% python3 -q
>>> import numpy as np
>>> np.set_printoptions(precision=1, suppress=True, linewidth=100, sign=" ")
>>> data = np.array([[1, -4, 16, -64],
...     [1, -3, 9, -27],
...     [1, -2, 4, -8],
...     [1, -1, 1, -1],
...     [1, 0, 0, 0],
...     [1, 1, 1, 1],
...     [1, 2, 4, 8],
...     [1, 3, 9, 27],
...     [1, 4, 16, 64]])
>>> # column 3 dominates
>>> np.linalg.norm(data, axis=0)
array([  3. ,   7.7,  26.6,  98.9])
>>> round(float(np.linalg.norm(data, 1)), 1), round(float(np.linalg.norm(data, np.inf)), 1)
(200.0, 85.0)
>>> print(data[5] @ data[4])
1
>>> round(float(np.linalg.norm(data[5], 1)), 1), np.round(np.linalg.norm(data[5], np.inf), 1)
(4.0, np.float64(1.0))
>>> np.linalg.norm(data, axis=1).argmax()
np.int64(0)
>>> np.linalg.norm(data, axis=1)
array([ 66.1,  28.6,   9.2,   2. ,   1. ,   2. ,   9.2,  28.6,  66.1])
>>> rng = np.random.default_rng(668)
>>> lab = rng.permutation(4)
>>> other = data[:, lab] * rng.choice([-1, 1], 4)
>>> other
array([[-64,  16,   1,   4],
       [-27,   9,   1,   3],
       [ -8,   4,   1,   2],
       [ -1,   1,   1,   1],
       [  0,   0,   1,   0],
       [  1,   1,   1,  -1],
       [  8,   4,   1,  -2],
       [ 27,   9,   1,  -3],
       [ 64,  16,   1,  -4]])
>>> left, _, Vh = np.linalg.svd(data.T @ other)
>>> print(lab)
[ 3  2  0  1]
>>> np.round(left @ Vh, 1) + 0
array([[ 0.,  0.,  1.,  0.],
       [ 0.,  0.,  0., -1.],
       [ 0.,  1.,  0.,  0.],
       [ 1.,  0.,  0.,  0.]])
>>> np.round(np.linalg.lstsq(data, other)[0], 1) + 0
array([[ 0.,  0.,  1.,  0.],
       [ 0.,  0.,  0., -1.],
       [ 0.,  1.,  0.,  0.],
       [ 1.,  0.,  0.,  0.]])
>>> other = data / np.linalg.norm(data, axis=1, keepdims=True)
>>> C2 = other @ other.T
>>> (C2 - 2 * np.eye(9)).round(6).argmax(axis=1)
array([ 1,  0,  1,  2,  3,  6,  7,  8,  7])
>>> np.linalg.norm(other, axis=1)
array([ 1.,  1.,  1.,  1.,  1.,  1.,  1.,  1.,  1.])
>>> (np.abs(C2) > 0.9).astype(int)
array([[ 1,  1,  1,  0,  0,  0,  0,  0,  0],
       [ 1,  1,  1,  0,  0,  0,  0,  0,  0],
       [ 1,  1,  1,  0,  0,  0,  0,  0,  0],
       [ 0,  0,  0,  1,  0,  0,  0,  0,  0],
       [ 0,  0,  0,  0,  1,  0,  0,  0,  0],
       [ 0,  0,  0,  0,  0,  1,  0,  0,  0],
       [ 0,  0,  0,  0,  0,  0,  1,  1,  1],
       [ 0,  0,  0,  0,  0,  0,  1,  1,  1],
       [ 0,  0,  0,  0,  0,  0,  1,  1,  1]])
>>> np.argwhere(np.triu(np.abs(C2) > 0.95, 1))
array([[ 0,  1],
       [ 0,  2],
       [ 1,  2],
       [ 6,  7],
       [ 6,  8],
       [ 7,  8]])
>>> print(np.round(np.degrees(np.arccos(np.clip(C2[0, 6], -1, 1))), 1))
138.3
>>> W0 = np.loadtxt("run11.csv", delimiter=",")
>>> W0.round(1) + 0
array([[ 0.3,  0.4, -0.6, -0.2,  0.2, -0.3, -0.1,  0. ,  0.1,  0.4],
       [ 0.1,  0.3, -0.1, -0.6, -0.4,  0.1, -0.2, -0.1,  0. , -0.5],
       [ 0.2,  0.1,  0.1,  0.1,  0.1, -0.1, -0.4,  0.4, -0.7,  0. ],
       [ 0.3,  0. , -0.4,  0.2, -0.1,  0.4,  0.6,  0.2, -0.2, -0.3],
       [-0.8, -0.1, -0.4, -0.1, -0.2,  0. , -0.1,  0.5,  0. ,  0.1],
       [-0.1,  0.6,  0.1,  0.5,  0. ,  0.4, -0.3,  0.1,  0.4,  0. ],
       [ 0.2,  0.1,  0.4, -0.3,  0.1, -0.1,  0.3,  0.7,  0.4,  0. ],
       [ 0.4, -0.3, -0.1,  0.2, -0.7, -0.1, -0.3,  0.2,  0.2,  0.2],
       [-0.1,  0.4,  0.1,  0.3, -0.4, -0.6,  0.4, -0.1, -0.1, -0.1],
       [ 0.1, -0.3, -0.2,  0.3,  0.3, -0.4, -0.2,  0.1,  0.2, -0.6]])
>>> # columns are unit length and at right angles
>>> other = np.linalg.inv(W0)
>>> round(float(np.linalg.cond(W0)), 1)
1.0
>>> np.round(np.linalg.inv(other), 1) + 0
array([[ 0.3,  0.4, -0.6, -0.2,  0.2, -0.3, -0.1,  0. ,  0.1,  0.4],
       [ 0.1,  0.3, -0.1, -0.6, -0.4,  0.1, -0.2, -0.1,  0. , -0.5],
       [ 0.2,  0.1,  0.1,  0.1,  0.1, -0.1, -0.4,  0.4, -0.7,  0. ],
       [ 0.3,  0. , -0.4,  0.2, -0.1,  0.4,  0.6,  0.2, -0.2, -0.3],
       [-0.8, -0.1, -0.4, -0.1, -0.2,  0. , -0.1,  0.5,  0. ,  0.1],
       [-0.1,  0.6,  0.1,  0.5,  0. ,  0.4, -0.3,  0.1,  0.4,  0. ],
       [ 0.2,  0.1,  0.4, -0.3,  0.1, -0.1,  0.3,  0.7,  0.4,  0. ],
       [ 0.4, -0.3, -0.1,  0.2, -0.7, -0.1, -0.3,  0.2,  0.2,  0.2],
       [-0.1,  0.4,  0.1,  0.3, -0.4, -0.6,  0.4, -0.1, -0.1, -0.1],
       [ 0.1, -0.3, -0.2,  0.3,  0.3, -0.4, -0.2,  0.1,  0.2, -0.6]])
>>> print(other.round(1) + 0)
[[ 0.3  0.1  0.2  0.3 -0.8 -0.1  0.2  0.4 -0.1  0.1]
 [ 0.4  0.3  0.1  0.  -0.1  0.6  0.1 -0.3  0.4 -0.3]
 [-0.6 -0.1  0.1 -0.4 -0.4  0.1  0.4 -0.1  0.1 -0.2]
 [-0.2 -0.6  0.1  0.2 -0.1  0.5 -0.3  0.2  0.3  0.3]
 [ 0.2 -0.4  0.1 -0.1 -0.2  0.   0.1 -0.7 -0.4  0.3]
 [-0.3  0.1 -0.1  0.4  0.   0.4 -0.1 -0.1 -0.6 -0.4]
 [-0.1 -0.2 -0.4  0.6 -0.1 -0.3  0.3 -0.3  0.4 -0.2]
 [ 0.  -0.1  0.4  0.2  0.5  0.1  0.7  0.2 -0.1  0.1]
 [ 0.1  0.  -0.7 -0.2  0.   0.4  0.4  0.2 -0.1  0.2]
 [ 0.4 -0.5  0.  -0.3  0.1  0.   0.   0.2 -0.1 -0.6]]
